$ python3 -q
>>> import numpy as np
>>> np.set_printoptions(suppress=True, linewidth=160)
>>> J = np.loadtxt("out16.csv", delimiter=",")
>>> J
array([[-0.2  , -0.9  ,  0.7  , -0.1  , -0.4  , -0.1  , -1.1  , -0.7  , -0.9  , -2.2  , -0.2  ],
       [ 0.8  ,  0.6  , -0.8  ,  0.4  ,  0.4  , -1.1  , -0.3  ,  0.5  ,  0.8  , -1.4  ,  0.6  ],
       [-0.6  , -1.1  ,  0.1  , -1.1  , -0.7  ,  0.3  , -0.2  ,  0.1  , -0.6  ,  0.2  , -1.3  ],
       [-0.3  , -1.1  ,  1.1  , -0.6  , -0.7  ,  1.9  ,  1.1  , -0.3  ,  0.5  , -0.9  , -0.4  ],
       [ 0.   ,  0.9  ,  0.7  , -0.4  , -1.4  ,  0.6  ,  0.1  , -0.3  , -0.8  ,  0.4  , -1.5  ],
       [-0.2  ,  1.2  ,  2.2  ,  1.2  ,  0.5  , -0.6  ,  0.8  , -0.2  , -1.3  , -0.1  , -0.9  ],
       [ 0.5  , -0.3  ,  0.4  ,  2.5  , -2.   , -0.9  ,  1.3  ,  0.1  ,  1.   ,  0.2  , -0.5  ],
       [ 1.5  , -0.2  , -1.3  ,  1.1  ,  1.2  , -0.6  , -0.3  ,  0.   , -0.1  , -0.5  ,  0.5  ],
       [-0.4  ,  1.9  ,  1.2  , -0.4  ,  0.1  , -0.7  ,  0.9  ,  1.3  , -0.2  , -0.3  ,  0.3  ],
       [ 0.637, -0.686,  0.158,  3.036, -1.8  , -0.803,  1.563,  0.278,  1.408,  0.307,  0.002]])
>>> x = np.array([4, 4, 1, 5, 3, 2, 1, 1, 0, 4, 5])
>>> h1 = np.maximum(J @ x, 0)
>>> J * (h1 > 1e-9)[:, None]
array([[-0.   , -0.   ,  0.   , -0.   , -0.   , -0.   , -0.   , -0.   , -0.   , -0.   , -0.   ],
       [ 0.8  ,  0.6  , -0.8  ,  0.4  ,  0.4  , -1.1  , -0.3  ,  0.5  ,  0.8  , -1.4  ,  0.6  ],
       [-0.   , -0.   ,  0.   , -0.   , -0.   ,  0.   , -0.   ,  0.   , -0.   ,  0.   , -0.   ],
       [-0.   , -0.   ,  0.   , -0.   , -0.   ,  0.   ,  0.   , -0.   ,  0.   , -0.   , -0.   ],
       [ 0.   ,  0.   ,  0.   , -0.   , -0.   ,  0.   ,  0.   , -0.   , -0.   ,  0.   , -0.   ],
       [-0.2  ,  1.2  ,  2.2  ,  1.2  ,  0.5  , -0.6  ,  0.8  , -0.2  , -1.3  , -0.1  , -0.9  ],
       [ 0.5  , -0.3  ,  0.4  ,  2.5  , -2.   , -0.9  ,  1.3  ,  0.1  ,  1.   ,  0.2  , -0.5  ],
       [ 1.5  , -0.2  , -1.3  ,  1.1  ,  1.2  , -0.6  , -0.3  ,  0.   , -0.1  , -0.5  ,  0.5  ],
       [-0.4  ,  1.9  ,  1.2  , -0.4  ,  0.1  , -0.7  ,  0.9  ,  1.3  , -0.2  , -0.3  ,  0.3  ],
       [ 0.637, -0.686,  0.158,  3.036, -1.8  , -0.803,  1.563,  0.278,  1.408,  0.307,  0.002]])
>>> np.round(np.maximum(J @ (3 * x), 0), 3)
array([ 0.   , 10.2  ,  0.   ,  0.   ,  0.   , 24.6  , 16.8  , 36.   , 19.8  , 33.645])
>>> np.round(J.T @ h1, 3)
array([ 26.384,  12.647,  11.652,  69.809, -10.867, -34.526,  32.689,  12.318,  10.931,  -8.997,  -0.138])
>>> np.round(np.maximum(J @ x, 0) - np.maximum(-J @ x, 0), 3)
array([-17.2  ,   3.4  , -19.5  , -10.6  ,  -6.8  ,   8.2  ,   5.6  ,  12.   ,   6.6  ,  11.215])
>>> np.flatnonzero(h1 > 1e-9)
array([1, 5, 6, 7, 8, 9])
>>> Y = J / np.sqrt((J ** 2).mean(axis=1, keepdims=True))
>>> Y[2].round(3)
array([-0.848, -1.554,  0.141, -1.554, -0.989,  0.424, -0.283,  0.141, -0.848,  0.283, -1.837])
>>> np.round(np.linalg.norm(Y, axis=1), 3)
array([3.317, 3.317, 3.317, 3.317, 3.317, 3.317, 3.317, 3.317, 3.317, 3.317])
>>> w1 = np.array([[5, 5, 0, 1, 3],
...     [3, 5, 5, 2, 4],
...     [5, 0, 2, 4, 4],
...     [1, 4, 5, 5, 5],
...     [4, 5, 2, 3, 1],
...     [5, 0, 3, 4, 0],
...     [1, 4, 3, 1, 0],
...     [4, 3, 4, 0, 3],
...     [5, 2, 0, 2, 5],
...     [2, 1, 3, 1, 0],
...     [4, 0, 1, 4, 1]])
>>> beta = np.array([-1, 2, 1, 0, 0])
>>> H = np.maximum(J @ w1 + beta, 0)
>>> np.linalg.matrix_rank(H)
np.int64(5)
>>> (H > 0).astype(int)
array([[0, 0, 0, 0, 0],
       [1, 1, 0, 0, 1],
       [0, 0, 0, 0, 0],
       [1, 0, 0, 1, 0],
       [0, 0, 1, 0, 0],
       [1, 1, 1, 1, 1],
       [0, 1, 1, 1, 1],
       [1, 1, 1, 1, 1],
       [1, 1, 1, 1, 1],
       [1, 1, 1, 1, 1]])
>>> Z = np.array([[2, 1, 0], [0, 1, 1], [1, 2, 1], [2, 2, 0], [2, 1, 0]])
>>> (H @ Z).round(6).argmax(axis=1)
array([0, 1, 0, 0, 1, 1, 1, 1, 1, 1])
>>> ang = np.radians(135)
>>> Rm = np.eye(11)
>>> Rm[4, 4] = Rm[8, 8] = np.cos(ang)
>>> Rm[4, 8], Rm[8, 4] = -np.sin(ang), np.sin(ang)
>>> Rm.round(3)
array([[ 1.   ,  0.   ,  0.   ,  0.   ,  0.   ,  0.   ,  0.   ,  0.   ,  0.   ,  0.   ,  0.   ],
       [ 0.   ,  1.   ,  0.   ,  0.   ,  0.   ,  0.   ,  0.   ,  0.   ,  0.   ,  0.   ,  0.   ],
       [ 0.   ,  0.   ,  1.   ,  0.   ,  0.   ,  0.   ,  0.   ,  0.   ,  0.   ,  0.   ,  0.   ],
       [ 0.   ,  0.   ,  0.   ,  1.   ,  0.   ,  0.   ,  0.   ,  0.   ,  0.   ,  0.   ,  0.   ],
       [ 0.   ,  0.   ,  0.   ,  0.   , -0.707,  0.   ,  0.   ,  0.   , -0.707,  0.   ,  0.   ],
       [ 0.   ,  0.   ,  0.   ,  0.   ,  0.   ,  1.   ,  0.   ,  0.   ,  0.   ,  0.   ,  0.   ],
       [ 0.   ,  0.   ,  0.   ,  0.   ,  0.   ,  0.   ,  1.   ,  0.   ,  0.   ,  0.   ,  0.   ],
       [ 0.   ,  0.   ,  0.   ,  0.   ,  0.   ,  0.   ,  0.   ,  1.   ,  0.   ,  0.   ,  0.   ],
       [ 0.   ,  0.   ,  0.   ,  0.   ,  0.707,  0.   ,  0.   ,  0.   , -0.707,  0.   ,  0.   ],
       [ 0.   ,  0.   ,  0.   ,  0.   ,  0.   ,  0.   ,  0.   ,  0.   ,  0.   ,  1.   ,  0.   ],
       [ 0.   ,  0.   ,  0.   ,  0.   ,  0.   ,  0.   ,  0.   ,  0.   ,  0.   ,  0.   ,  1.   ]])
>>> Y = J @ Rm.T
>>> Y.round(3)
array([[-0.2  , -0.9  ,  0.7  , -0.1  ,  0.919, -0.1  , -1.1  , -0.7  ,  0.354, -2.2  , -0.2  ],
       [ 0.8  ,  0.6  , -0.8  ,  0.4  , -0.849, -1.1  , -0.3  ,  0.5  , -0.283, -1.4  ,  0.6  ],
       [-0.6  , -1.1  ,  0.1  , -1.1  ,  0.919,  0.3  , -0.2  ,  0.1  , -0.071,  0.2  , -1.3  ],
       [-0.3  , -1.1  ,  1.1  , -0.6  ,  0.141,  1.9  ,  1.1  , -0.3  , -0.849, -0.9  , -0.4  ],
       [ 0.   ,  0.9  ,  0.7  , -0.4  ,  1.556,  0.6  ,  0.1  , -0.3  , -0.424,  0.4  , -1.5  ],
       [-0.2  ,  1.2  ,  2.2  ,  1.2  ,  0.566, -0.6  ,  0.8  , -0.2  ,  1.273, -0.1  , -0.9  ],
       [ 0.5  , -0.3  ,  0.4  ,  2.5  ,  0.707, -0.9  ,  1.3  ,  0.1  , -2.121,  0.2  , -0.5  ],
       [ 1.5  , -0.2  , -1.3  ,  1.1  , -0.778, -0.6  , -0.3  ,  0.   ,  0.919, -0.5  ,  0.5  ],
       [-0.4  ,  1.9  ,  1.2  , -0.4  ,  0.071, -0.7  ,  0.9  ,  1.3  ,  0.212, -0.3  ,  0.3  ],
       [ 0.637, -0.686,  0.158,  3.036,  0.277, -0.803,  1.563,  0.278, -2.268,  0.307,  0.002]])
>>> np.allclose(J @ J.T, Y @ Y.T)
True
>>> np.round(np.abs(Y - J).max(axis=0), 3)
array([0.   , 0.   , 0.   , 0.   , 2.956, 0.   , 0.   , 0.   , 3.676, 0.   , 0.   ])
>>> np.round(np.linalg.svd(J, compute_uv=False), 3), np.round(np.linalg.svd(Y, compute_uv=False), 3)
(array([5.874, 4.793, 4.071, 3.171, 2.501, 2.051, 1.455, 1.109, 0.519, 0.095]), array([5.874, 4.793, 4.071, 3.171, 2.501, 2.051, 1.455, 1.109, 0.519, 0.095]))
>>> mat = np.load("m.npy")
>>> mat.round(3)
array([[ 0.358,  0.005, -0.065, -0.182, -0.048,  0.091, -0.056, -0.417, -0.074],
       [ 0.005,  0.381,  0.089, -0.034,  0.087,  0.399, -0.194,  0.078,  0.125],
       [-0.065,  0.089,  0.406,  0.07 , -0.336, -0.051, -0.189,  0.012,  0.269],
       [-0.182, -0.034,  0.07 ,  0.501, -0.261,  0.189,  0.299,  0.098, -0.093],
       [-0.048,  0.087, -0.336, -0.261,  0.522,  0.041, -0.046,  0.213, -0.097],
       [ 0.091,  0.399, -0.051,  0.189,  0.041,  0.683,  0.029, -0.057, -0.068],
       [-0.056, -0.194, -0.189,  0.299, -0.046,  0.029,  0.356, -0.009, -0.245],
       [-0.417,  0.078,  0.012,  0.098,  0.213, -0.057, -0.009,  0.545,  0.099],
       [-0.074,  0.125,  0.269, -0.093, -0.097, -0.068, -0.245,  0.099,  0.248]])
>>> U, sigma, VT = np.linalg.svd(mat)
>>> V = VT[:(sigma > 1e-8).sum()]
>>> rng = np.random.default_rng(74)
>>> x = mat[7] + 5 * mat[6] + rng.integers(2) * np.eye(9)[2]
>>> x.round(3)
array([-0.697, -0.892, -0.933,  1.592, -0.018,  0.088,  1.768,  0.498, -1.128])
>>> np.allclose(V.T @ V @ x, x)
True
>>> np.linalg.matrix_rank(np.vstack([mat, x]))
np.int64(4)
